>>> import numpy as np
>>> np.set_printoptions(precision=1, suppress=True, linewidth=140)
>>> X = np.loadtxt("data.csv", delimiter=",")
>>> X
array([[1., 0.],
       [0., 1.]])
>>> low = np.linalg.cholesky(X)
>>> X / np.sqrt(np.outer(np.diag(X), np.diag(X)))
array([[1., 0.],
       [0., 1.]])
>>> np.prod(np.diag(low)) ** 2, round(np.linalg.det(X), 1)
(np.float64(1.0), np.float64(1.0))
>>> low
array([[1., 0.],
       [0., 1.]])
>>> np.diag(low) ** 2
array([1., 1.])
>>> f = np.array([3, -1])
>>> np.correlate(X[0], X[1], "full")
array([1., 0., 0.])
>>> round(float(np.linalg.det(X)), 1)
1.0
>>> print(X @ X)
[[1. 0.]
 [0. 1.]]
>>> np.sort(np.linalg.eigvals(X).real)
array([1., 1.])
>>> x0 = np.array([-1, 5])
>>> target = X @ x0
>>> target
array([-1.,  5.])
>>> np.linalg.solve(X.T, X[1])
array([0., 1.])
>>> np.linalg.solve(X, target + X[:, 0])
array([0., 5.])
>>> Y = np.array([[1], [1], [0]])
>>> mat = np.block([[np.zeros((3, 3)), Y], [Y.T, np.zeros((1, 1))]])
>>> mat
array([[0., 0., 0., 1.],
       [0., 0., 0., 1.],
       [0., 0., 0., 0.],
       [1., 1., 0., 0.]])
>>> [round(float(x), 1) for x in np.linalg.svd(mat, compute_uv=False)[:3]]
[1.4, 1.4, 0.0]
>>> np.argsort(-np.linalg.norm(mat, axis=0).round(6), kind="stable")[:3]
array([3, 0, 1])
>>> J = np.load("m.npy")
>>> print(J)
[[-0.3  0.   0.9  1.1]
 [-1.   1.9  0.3  0.1]
 [-0.2  0.1  0.9  1.1]
 [-1.2  0.3  0.8 -1.3]
 [-0.2 -0.4  1.2 -1.6]]
>>> print(np.linalg.matrix_power(X, 2))
[[1. 0.]
 [0. 1.]]
>>> X.sum(axis=1)
array([1., 1.])
>>> X @ np.ones(2)
array([1., 1.])
>>> np.sort(np.abs(np.linalg.eigvals(X)))[::-1]
array([1., 1.])
>>> pr = np.eye(2)[0]
>>> for _ in range(3):
...     pr = pr @ X
...     print(pr.round(1))
... 
[1. 0.]
[1. 0.]
[1. 0.]
>>> Q = J.astype(float).copy()
>>> for j in range(4):
...     Q[:, j] -= Q[:, :j] @ (Q[:, :j].T @ Q[:, j])
...     Q[:, j] /= np.linalg.norm(Q[:, j])
... 
>>> np.round(Q.T @ Q, 1) + 0
array([[1., 0., 0., 0.],
       [0., 1., 0., 0.],
       [0., 0., 1., 0.],
       [0., 0., 0., 1.]])
>>> Q.round(1) + 0
array([[-0.2, -0.2,  0.4,  0.5],
       [-0.6,  0.7,  0.2, -0.2],
       [-0.1,  0. ,  0.6,  0.4],
       [-0.7, -0.5, -0.4,  0.1],
       [-0.1, -0.4,  0.6, -0.7]])
>>> data = np.load("test0.npy")
>>> data
array([[-1,  0,  0,  0,  0],
       [-1,  3,  0,  0,  0],
       [-1, -2, -1,  0,  0],
       [-1,  3,  1,  3,  0],
       [-2, -3, -1,  1,  3]])
>>> round(float(np.linalg.det(2 * data)), 1), np.round(np.linalg.det(data), 1)
(864.0, np.float64(27.0))
>>> round(float(np.linalg.det(data[::-1])), 1)
27.0
>>> np.round(np.linalg.det(data.T), 1)
np.float64(27.0)
>>> np.einsum("ij,ji->", data, data)
np.int64(29)
>>> np.kron(np.eye(2, dtype=int), data)
array([[-1,  0,  0,  0,  0,  0,  0,  0,  0,  0],
       [-1,  3,  0,  0,  0,  0,  0,  0,  0,  0],
       [-1, -2, -1,  0,  0,  0,  0,  0,  0,  0],
       [-1,  3,  1,  3,  0,  0,  0,  0,  0,  0],
       [-2, -3, -1,  1,  3,  0,  0,  0,  0,  0],
       [ 0,  0,  0,  0,  0, -1,  0,  0,  0,  0],
       [ 0,  0,  0,  0,  0, -1,  3,  0,  0,  0],
       [ 0,  0,  0,  0,  0, -1, -2, -1,  0,  0],
       [ 0,  0,  0,  0,  0, -1,  3,  1,  3,  0],
       [ 0,  0,  0,  0,  0, -2, -3, -1,  1,  3]])
>>> round(np.linalg.eigvals(data).sum().real, 1)
np.float64(7.0)
>>> rng = np.random.default_rng(98)
>>> lab = rng.permutation(5)
>>> lab
array([2, 1, 0, 4, 3])
>>> Y = data[lab][:, lab]
>>> np.trace(Y)
np.int64(7)
>>> Y
array([[-1, -2, -1,  0,  0],
       [ 0,  3, -1,  0,  0],
       [ 0,  0, -1,  0,  0],
       [-1, -3, -2,  3,  1],
       [ 1,  3, -1,  0,  3]])
>>> print(round(float(np.linalg.det(Y)), 1), round(float(np.linalg.det(data[lab])), 1))
27.0 27.0
>>> Q, vecs = np.linalg.qr(Y[:, :4])[0], np.linalg.qr(Y[:, 4:])[0]
>>> sig = np.linalg.svd(Q.T @ vecs, compute_uv=False)
>>> print(sig)
[0.9]
>>> np.round(np.linalg.norm(Q @ Q.T - vecs @ vecs.T, 2), 1)
np.float64(1.0)
>>> (sig > 0.9).sum()
np.int64(1)
>>> print(np.degrees(np.arccos(sig.clip(0, 1))))
[25.4]
>>> np.linalg.matrix_power(data, 3)
array([[ -1,   0,   0,   0,   0],
       [ -7,  27,   0,   0,   0],
       [ -1, -14,  -1,   0,   0],
       [-21,  71,   7,  27,   0],
       [ -9, -46,  -2,  27,  27]])
>>> np.sort(np.abs(np.linalg.eigvals(data)))
array([1., 1., 3., 3., 3.])
>>> (data + data.T) / 2
array([[-1. , -0.5, -0.5, -0.5, -1. ],
       [-0.5,  3. , -1. ,  1.5, -1.5],
       [-0.5, -1. , -1. ,  0.5, -0.5],
       [-0.5,  1.5,  0.5,  3. ,  0.5],
       [-1. , -1.5, -0.5,  0.5,  3. ]])
>>> feats = np.load("case5.npy")
>>> feats
array([[3., 1., 1., 1.],
       [1., 3., 1., 1.],
       [1., 1., 3., 1.],
       [1., 1., 1., 3.]])
>>> lab = rng.permutation(4)
>>> print(lab)
[3 1 2 0]
>>> Y = feats[lab][:, lab]
>>> Y
array([[3., 1., 1., 1.],
       [1., 3., 1., 1.],
       [1., 1., 3., 1.],
       [1., 1., 1., 3.]])
>>> np.sort(np.abs(np.linalg.eigvals(Y)))
array([2., 2., 2., 6.])
>>> np.allclose(Y, feats)
True
>>> np.trace(Y)
np.float64(12.0)
>>> Y = feats[0, 0] * feats[1:] - np.outer(feats[1:, 0], feats[0])
>>> Y
array([[0., 8., 2., 2.],
       [0., 2., 8., 2.],
       [0., 2., 2., 8.]])
>>> np.flatnonzero(~Y.round(6).any(axis=1))
array([], dtype=int64)
>>> x0 = np.array([9, 5, 8, 4])
>>> h = np.maximum(Y @ x0, 0)
>>> np.tanh(Y @ x0)
array([1., 1., 1.])
>>> np.maximum(Y @ (3 * x0), 0)
array([192., 246., 174.])
>>> np.flatnonzero(h > 1e-9)
array([0, 1, 2])
>>> Y * (h > 1e-9)[:, None]
array([[0., 8., 2., 2.],
       [0., 2., 8., 2.],
       [0., 2., 2., 8.]])
>>> h
array([64., 82., 58.])
>>> np.maximum(Y @ x0, 0) - np.maximum(-Y @ x0, 0)
array([64., 82., 58.])
>>> feats @ np.ones(4)
array([6., 6., 6., 6.])
>>> np.fft.fft(feats[0])
array([6.+0.j, 2.+0.j, 2.+0.j, 2.+0.j])
>>> np.allclose(feats @ feats.T, feats.T @ feats)
True
>>> F = np.array([[5.0, 0.0, 4.0, 0.0],
...     [0.0, 5.0, 0.0, 4.0],
...     [4.0, 0.0, 5.0, 0.0],
...     [0.0, 4.0, 0.0, 5.0]])
>>> print(np.all(np.linalg.eigvalsh(mat) > 0))
False
>>> Y = np.array([[-5, -8, 8], [-6, -8, 9], [4, 2, 1]])
>>> K = np.triu(Y)
>>> print(K)
[[-5 -8  8]
 [ 0 -8  9]
 [ 0  0  1]]
>>> np.round(np.sort(np.linalg.eigvals(mat).real), 1) + 0
array([-1.4,  0. ,  0. ,  1.4])
>>> np.flatnonzero(np.linalg.matrix_power((mat != 0) + (mat.T != 0) + np.eye(4), 4)[1])
array([0, 1, 3])
>>> round(float(np.linalg.det(mat)), 1)
0.0
>>> Q, vecs = np.linalg.qr(K[:, :1])[0], np.linalg.qr(K[:, 1:])[0]
>>> sig = np.linalg.svd(Q.T @ vecs, compute_uv=False)
>>> sig
array([0.8])
>>> np.degrees(np.arccos(sig.clip(0, 1)))
array([35.3])
>>> (sig > 0.9).sum()
np.int64(0)
>>> A = np.array([[0, 0, 0], [0, -2, 0], [0, -1, 0]])
>>> proj = np.triu(np.array([[2, -1, 1], [-2, 1, -2], [-2, -1, -1]]), 1) + np.eye(3)
>>> Y = proj @ A @ np.linalg.inv(proj)
>>> np.trace(Y), np.trace(A)
(np.float64(-2.0), np.int64(-2))
